% python3 -q
>>> import numpy as np
>>> np.set_printoptions(precision=2, suppress=True, linewidth=200)
>>> tidy = lambda a: np.round(a, 2) + 0
>>> data = np.load("x.npy")
>>> print(tidy(data))
[[-1.11  0.89 -3.13  0.68  2.08 -0.24  0.86  0.64 -0.15  0.82 -2.55]
 [ 1.64 -0.46  2.4  -0.86 -1.48  1.54  0.02 -0.38 -1.24 -1.08  2.86]
 [ 0.9  -0.98  3.2  -0.59 -2.16 -0.16 -1.08 -0.69  0.56 -0.7   2.34]
 [ 0.39 -1.1   3.14 -0.37 -2.19 -1.   -1.48 -0.75  1.39 -0.41  1.73]
 [ 0.53 -1.08  3.19 -0.43 -2.2  -0.78 -1.39 -0.74  1.18 -0.49  1.91]
 [ 1.13  0.86 -1.4  -0.39  1.16  2.68  1.77  0.52 -2.85 -0.56  0.71]
 [ 1.72  0.29  0.51 -0.77 -0.12  2.67  1.18  0.12 -2.61 -1.01  2.17]
 [ 1.18  0.84 -1.29 -0.42  1.09  2.7   1.76  0.5  -2.87 -0.6   0.82]
 [-0.88 -0.97  1.86  0.26 -1.46 -2.5  -1.83 -0.6   2.73  0.39 -0.24]
 [ 0.3  -1.11  3.1  -0.33 -2.17 -1.12 -1.53 -0.75  1.51 -0.36  1.62]
 [-1.06  0.92 -3.15  0.66  2.1  -0.15  0.91  0.65 -0.24  0.79 -2.51]
 [ 1.09 -0.9   3.14 -0.67 -2.09  0.21 -0.88 -0.65  0.19 -0.81  2.53]
 [-0.21  1.12 -3.05  0.29  2.15  1.26  1.58  0.75 -1.64  0.3  -1.49]
 [ 1.72 -0.32  2.1  -0.87 -1.26  1.83  0.26 -0.29 -1.57 -1.11  2.83]
 [ 1.24 -0.82  3.04 -0.73 -1.99  0.52 -0.69 -0.6  -0.15 -0.89  2.67]
 [-0.82  1.01 -3.21  0.56  2.18  0.3   1.15  0.71 -0.7   0.66 -2.26]
 [ 1.4   0.69 -0.75 -0.55  0.73  2.79  1.63  0.39 -2.89 -0.75  1.29]
 [ 0.32 -1.11  3.11 -0.34 -2.18 -1.1  -1.52 -0.75  1.49 -0.37  1.64]
 [-1.36 -0.72  0.85  0.53 -0.8  -2.78 -1.66 -0.41  2.89  0.73 -1.2 ]
 [-1.4   0.71 -2.87  0.79  1.85 -0.88  0.45  0.53  0.53  0.97 -2.78]
 [ 1.64  0.43  0.09 -0.71  0.17  2.76  1.35  0.21 -2.75 -0.94  1.91]
 [ 0.16 -1.12  3.02 -0.26 -2.14 -1.33 -1.61 -0.75  1.71 -0.27  1.42]
 [ 1.77  0.14  0.94 -0.82 -0.42  2.53  0.97  0.01 -2.42 -1.07  2.41]
 [ 1.79 -0.01  1.36 -0.85 -0.71  2.34  0.75 -0.09 -2.17 -1.1   2.6 ]
 [-1.53  0.6  -2.67  0.83  1.69 -1.2   0.23  0.47  0.87  1.03 -2.84]
 [-1.75  0.23 -1.88  0.87  1.09 -2.01 -0.42  0.23  1.78  1.11 -2.78]
 [ 1.73 -0.29  2.04 -0.87 -1.21  1.89  0.31 -0.27 -1.63 -1.11  2.81]
 [ 1.76  0.18  0.82 -0.81 -0.34  2.58  1.03  0.04 -2.47 -1.05  2.35]
 [-0.74 -1.02  2.09  0.18 -1.6  -2.37 -1.84 -0.64  2.64  0.3   0.01]
 [ 1.29 -0.79  3.   -0.75 -1.96  0.62 -0.62 -0.58 -0.25 -0.92  2.71]
 [-1.17  0.86 -3.09  0.7   2.04 -0.37  0.78  0.62 -0.02  0.85 -2.61]
 [-0.76 -1.01  2.06  0.19 -1.58 -2.39 -1.84 -0.64  2.65  0.31 -0.02]
 [ 0.84 -1.    3.21 -0.57 -2.17 -0.27 -1.14 -0.7   0.67 -0.67  2.27]
 [ 1.78 -0.11  1.59 -0.87 -0.88  2.21  0.61 -0.15 -2.01 -1.11  2.69]
 [-1.78 -0.07 -1.12  0.84  0.55 -2.46 -0.88  0.03  2.32  1.08 -2.5 ]
 [ 0.86  0.98 -1.9  -0.24  1.48  2.48  1.83  0.61 -2.72 -0.38  0.2 ]
 [ 1.32 -0.77  2.97 -0.76 -1.93  0.69 -0.58 -0.57 -0.32 -0.93  2.73]
 [-1.26  0.81 -3.03  0.74  1.98 -0.55  0.67  0.6   0.17  0.9  -2.68]
 [-1.59  0.53 -2.54  0.85  1.58 -1.38  0.1   0.42  1.07  1.06 -2.86]]
>>> D = np.linalg.norm(data[:, None] - data[None], axis=-1)
>>> print(np.unravel_index(D.round(6).argmax(), D.shape))
(np.int64(14), np.int64(37))
>>> print(np.flatnonzero(D[15] < D.mean() / 2))
[ 0 10 12 15 19 24 30 37 38]
>>> print(D.shape)
(39, 39)
>>> print(D.mean(axis=1).argmax())
34
>>> print(np.linalg.matrix_rank(D ** 2))
3
>>> U, sigma, VT = np.linalg.svd(data)
>>> print(np.argmax(sigma[:-1] / (sigma[1:] + 1e-6)) + 1)
2
>>> B = U[:, :2] @ np.diag(sigma[:2]) @ VT[:2]
>>> print(tidy(np.linalg.norm(data - B, 2)), tidy(sigma[2]))
0.0 0.0
>>> labels = data[:, 0] > np.median(data[:, 0])
>>> u = data[labels].mean(axis=0) - data[~labels].mean(axis=0)
>>> print(((data - data.mean(axis=0)) @ u > 0).astype(int))
[0 1 1 1 1 1 1 1 0 1 0 1 0 1 1 0 1 1 0 0 1 0 1 1 0 0 1 1 0 1 0 0 1 1 0 1 1 0 0]
>>> print(np.argsort(-np.abs(u).round(6), kind="stable"))
[10  5  8  0  2  9  3  6  4  7  1]
>>> print(tidy((((data - data.mean(axis=0)) @ u > 0) == labels).mean()))
0.9
>>> print(labels.astype(int))
[0 1 1 0 0 1 1 1 0 0 0 1 0 1 1 0 1 0 0 0 1 0 1 1 0 0 1 1 0 1 0 0 1 1 0 1 1 0 0]
>>> basis = data[[29, 2]].astype(float)
>>> for _ in range(7):
...     labels = np.linalg.norm(data[:, None] - basis, axis=-1).argmin(axis=1)
...     basis = np.array([data[labels == j].mean(axis=0) for j in range(2)])
... 
>>> print(labels)
[1 0 0 0 0 0 0 0 1 0 1 0 1 0 0 1 0 0 1 1 0 0 0 0 1 1 0 0 1 0 1 1 0 0 1 0 0 1 1]
>>> print(np.bincount(labels))
[24 15]
>>> print(np.abs(basis[1] - basis[0]).argmax())
10
>>> feats = np.loadtxt("block18.csv", delimiter=",")
>>> print(feats)
[[2. 0. 2. 2. 4. 1. 5. 5. 1. 2. 5. 1. 0.]
 [0. 2. 0. 2. 2. 4. 1. 5. 5. 1. 2. 5. 1.]
 [2. 0. 2. 0. 2. 2. 4. 1. 5. 5. 1. 2. 5.]
 [2. 2. 0. 2. 0. 2. 2. 4. 1. 5. 5. 1. 2.]
 [4. 2. 2. 0. 2. 0. 2. 2. 4. 1. 5. 5. 1.]
 [1. 4. 2. 2. 0. 2. 0. 2. 2. 4. 1. 5. 5.]
 [5. 1. 4. 2. 2. 0. 2. 0. 2. 2. 4. 1. 5.]
 [5. 5. 1. 4. 2. 2. 0. 2. 0. 2. 2. 4. 1.]
 [1. 5. 5. 1. 4. 2. 2. 0. 2. 0. 2. 2. 4.]
 [2. 1. 5. 5. 1. 4. 2. 2. 0. 2. 0. 2. 2.]
 [5. 2. 1. 5. 5. 1. 4. 2. 2. 0. 2. 0. 2.]
 [1. 5. 2. 1. 5. 5. 1. 4. 2. 2. 0. 2. 0.]
 [0. 1. 5. 2. 1. 5. 5. 1. 4. 2. 2. 0. 2.]]
>>> # symmetric
>>> q, Rm = np.linalg.qr(feats)
>>> print(q.shape, Rm.shape)
(13, 13) (13, 13)
>>> rng = np.random.default_rng(881212)
>>> labels = rng.permutation(13)
>>> B = feats[:, labels] * rng.choice([-1, 1], 13)
>>> print(B)
[[ 0. -2.  1.  1.  2.  2. -5. -0.  5.  2.  5. -4.  1.]
 [ 2. -0.  4.  5.  1.  2. -5. -1.  2.  0.  1. -2.  5.]
 [ 0. -2.  2.  2.  5.  0. -1. -5.  1.  2.  4. -2.  5.]
 [ 2. -2.  2.  1.  5.  2. -4. -2.  5.  0.  2. -0.  1.]
 [ 2. -4.  0.  5.  1.  0. -2. -1.  5.  2.  2. -2.  4.]
 [ 4. -1.  2.  5.  4.  2. -2. -5.  1.  2.  0. -0.  2.]
 [ 1. -5.  0.  1.  2.  2. -0. -5.  4.  4.  2. -2.  2.]
 [ 5. -5.  2.  4.  2.  4. -2. -1.  2.  1.  0. -2.  0.]
 [ 5. -1.  2.  2.  0.  1. -0. -4.  2.  5.  2. -4.  2.]
 [ 1. -2.  4.  2.  2.  5. -2. -2.  0.  5.  2. -1.  0.]
 [ 2. -5.  1.  0.  0.  5. -2. -2.  2.  1.  4. -5.  2.]
 [ 5. -1.  5.  2.  2.  1. -4. -0.  0.  2.  1. -5.  2.]
 [ 1. -0.  5.  0.  2.  2. -1. -2.  2.  5.  5. -1.  4.]]
>>> U, _, VT = np.linalg.svd(feats.T @ B)
>>> print(labels)
[ 1  0  5 11  9  3  7 12 10  2  6  4  8]
>>> t = np.radians(90)
>>> Rm = np.eye(11)
>>> Rm[7, 7] = Rm[6, 6] = np.cos(t)
>>> Rm[7, 6], Rm[6, 7] = -np.sin(t), np.sin(t)
>>> print(tidy(Rm))
[[ 1.  0.  0.  0.  0.  0.  0.  0.  0.  0.  0.]
 [ 0.  1.  0.  0.  0.  0.  0.  0.  0.  0.  0.]
 [ 0.  0.  1.  0.  0.  0.  0.  0.  0.  0.  0.]
 [ 0.  0.  0.  1.  0.  0.  0.  0.  0.  0.  0.]
 [ 0.  0.  0.  0.  1.  0.  0.  0.  0.  0.  0.]
 [ 0.  0.  0.  0.  0.  1.  0.  0.  0.  0.  0.]
 [ 0.  0.  0.  0.  0.  0.  0.  1.  0.  0.  0.]
 [ 0.  0.  0.  0.  0.  0. -1.  0.  0.  0.  0.]
 [ 0.  0.  0.  0.  0.  0.  0.  0.  1.  0.  0.]
 [ 0.  0.  0.  0.  0.  0.  0.  0.  0.  1.  0.]
 [ 0.  0.  0.  0.  0.  0.  0.  0.  0.  0.  1.]]
>>> B = data @ Rm.T
>>> print(tidy(np.linalg.det(Rm)), np.trace(Rm))
1.0 9.0
>>> print(tidy(np.linalg.svd(data, compute_uv=False)), tidy(np.linalg.svd(B, compute_uv=False)))
[24.3  19.61  0.    0.    0.    0.    0.    0.    0.    0.    0.  ] [24.3  19.61  0.    0.    0.    0.    0.    0.    0.    0.    0.  ]
>>> print(tidy(np.abs(B - data).max(axis=0)))
[0.   0.   0.   0.   0.   0.   1.26 2.48 0.   0.   0.  ]
>>> W0 = np.loadtxt("layer11.csv", delimiter=",")
>>> print(W0)
[[-1.47 -1.39 -0.91]
 [-5.1  -1.84  0.9 ]
 [ 0.33 -1.23 -1.81]
 [ 3.21  2.03  0.6 ]
 [ 5.4   0.62 -2.72]
 [ 3.71  0.   -2.38]
 [-1.39 -1.79 -1.48]
 [ 1.69  0.59 -0.29]
 [-4.79 -3.01 -0.9 ]
 [ 3.1   2.4   1.17]
 [ 3.61  0.4  -1.81]
 [ 0.12 -0.36 -0.62]
 [-5.31 -1.02  2.09]
 [-1.6  -1.02 -0.33]
 [-1.68 -0.64  0.29]
 [ 2.01 -0.6  -2.11]
 [-1.86  0.18  1.52]
 [ 1.47  1.41  0.91]
 [ 1.69  0.6  -0.29]
 [-3.16 -2.   -0.55]
 [-0.02  0.03  0.  ]
 [ 5.32  1.05 -2.13]
 [-1.69 -0.62  0.29]
 [ 4.9   2.61  0.29]
 [-3.49 -0.8   1.18]
 [-1.79 -0.2   0.91]
 [-3.72 -0.01  2.43]
 [ 1.65  0.99  0.29]
 [-1.91  0.21  1.46]]
>>> Ac = W0 - W0.mean(axis=0)
>>> U, sigma, VT = np.linalg.svd(Ac, full_matrices=False)
>>> print(np.searchsorted(np.cumsum(sigma ** 2) / (sigma ** 2).sum(), 0.9) + 1)
2
>>> print(tidy(VT[0] * np.sign(VT[0, np.abs(VT[0]).argmax()])))
[ 0.93  0.29 -0.22]
>>> print(tidy((sigma ** 2).sum() ** 2 / (sigma ** 4).sum()))
1.36
>>> B = np.c_[W0[:, :2] @ np.array([[3, 9], [7, 9]]), np.array([2, 0, 0, 2, -1, -1, -2, -2, 1, 0, -2, -2, -1, 0, -2, 1, 1, 0, -2, 0, 1, -2, 1, 2, 0, 1, 1, 2, 2])]
>>> print(tidy(B))
[[-14.14 -25.74   2.  ]
 [-28.18 -62.46   0.  ]
 [ -7.62  -8.1    0.  ]
 [ 23.84  47.16   2.  ]
 [ 20.54  54.18  -1.  ]
 [ 11.13  33.39  -1.  ]
 [-16.7  -28.62  -2.  ]
 [  9.2   20.52  -2.  ]
 [-35.44 -70.2    1.  ]
 [ 26.1   49.5    0.  ]
 [ 13.63  36.09  -2.  ]
 [ -2.16  -2.16  -2.  ]
 [-23.07 -56.97  -1.  ]
 [-11.94 -23.58   0.  ]
 [ -9.52 -20.88  -2.  ]
 [  1.83  12.69   1.  ]
 [ -4.32 -15.12   1.  ]
 [ 14.28  25.92   0.  ]
 [  9.27  20.61  -2.  ]
 [-23.48 -46.44   0.  ]
 [  0.15   0.09   1.  ]
 [ 23.31  57.33  -2.  ]
 [ -9.41 -20.79   1.  ]
 [ 32.97  67.59   2.  ]
 [-16.07 -38.61   0.  ]
 [ -6.77 -17.91   1.  ]
 [-11.23 -33.57   1.  ]
 [ 11.88  23.76   2.  ]
 [ -4.26 -15.3    2.  ]]
>>> print(np.linalg.matrix_rank(np.c_[W0, B]))
4
>>> print(np.linalg.matrix_rank(B))
3
